$ python3 -q
>>> import numpy as np
>>> from numpy import linalg as LA
>>> np.set_printoptions(suppress=True, linewidth=120)
>>> rd = lambda a: np.round(a, 2) + 0
>>> arr = np.array([[97, 46, 75, 72],
...     [46, 53, 35, 71],
...     [75, 35, 58, 55],
...     [72, 71, 55, 97]])
>>> arr
array([[97, 46, 75, 72],
       [46, 53, 35, 71],
       [75, 35, 58, 55],
       [72, 71, 55, 97]])
>>> # looks like rank 2
>>> U, sig, Vh = LA.svd(arr)
>>> vecs = Vh[:(sig > 1e-8).sum()]
>>> rng = np.random.default_rng(56)
>>> x0 = arr[3] + 3 * arr[1] + rng.integers(2) * np.eye(4)[3]
>>> x0
array([210., 230., 160., 310.])
>>> rd(LA.norm(x0 - vecs.T @ vecs @ x0))
np.float64(0.0)
>>> np.allclose(vecs.T @ vecs @ x0, x0)
True
>>> rd(np.diag(vecs.T @ vecs))
array([0.61, 0.42, 0.38, 0.59])
>>> rd(np.abs(LA.eigvals(arr)).max())
np.float64(259.53)
>>> np.trace(arr)
np.int64(305)
>>> arr @ arr
array([[22334, 14637, 17195, 21359],
       [14637, 11191, 11240, 15887],
       [17195, 11240, 13239, 16410],
       [21359, 15887, 16410, 22659]])
>>> rd(np.sort(np.abs(LA.eigvals(arr))))
array([  0.  ,   0.  ,  45.47, 259.53])
>>> (arr - arr.T) / 2
array([[0., 0., 0., 0.],
       [0., 0., 0., 0.],
       [0., 0., 0., 0.],
       [0., 0., 0., 0.]])
>>> np.allclose(arr, arr.T)
True
>>> (arr + arr.T) / 2
array([[97., 46., 75., 72.],
       [46., 53., 35., 71.],
       [75., 35., 58., 55.],
       [72., 71., 55., 97.]])
>>> B = np.array([[0, 0, -3, -2, 1, 2, 3, 3],
...     [-1, -3, 1, 1, -3, 0, 1, 0],
...     [3, -1, 1, 1, -1, 0, 1, -1],
...     [-3, 3, -2, -2, 0, -2, 2, 2],
...     [1, 2, 3, -1, 0, 3, 2, 1],
...     [2, 2, -2, -2, -1, 2, 2, -3],
...     [-1, -1, 3, 2, -3, 0, 3, 2],
...     [0, -3, 3, -2, -3, 1, 1, -1]])
>>> F = np.triu(B)
>>> F
array([[ 0,  0, -3, -2,  1,  2,  3,  3],
       [ 0, -3,  1,  1, -3,  0,  1,  0],
       [ 0,  0,  1,  1, -1,  0,  1, -1],
       [ 0,  0,  0, -2,  0, -2,  2,  2],
       [ 0,  0,  0,  0,  0,  3,  2,  1],
       [ 0,  0,  0,  0,  0,  2,  2, -3],
       [ 0,  0,  0,  0,  0,  0,  3,  2],
       [ 0,  0,  0,  0,  0,  0,  0, -1]])
>>> np.unravel_index(np.abs(F).argmax(), F.shape)
(np.int64(0), np.int64(2))
>>> LA.matrix_rank(F)
np.int64(7)
>>> F.sum(axis=0)
array([ 0, -3, -1, -2, -3,  5, 14,  3])
>>> F.shape
(8, 8)
>>> np.abs(F).max()
np.int64(3)
>>> rd(LA.norm(F))
np.float64(11.09)
>>> np.count_nonzero(F)
np.int64(29)
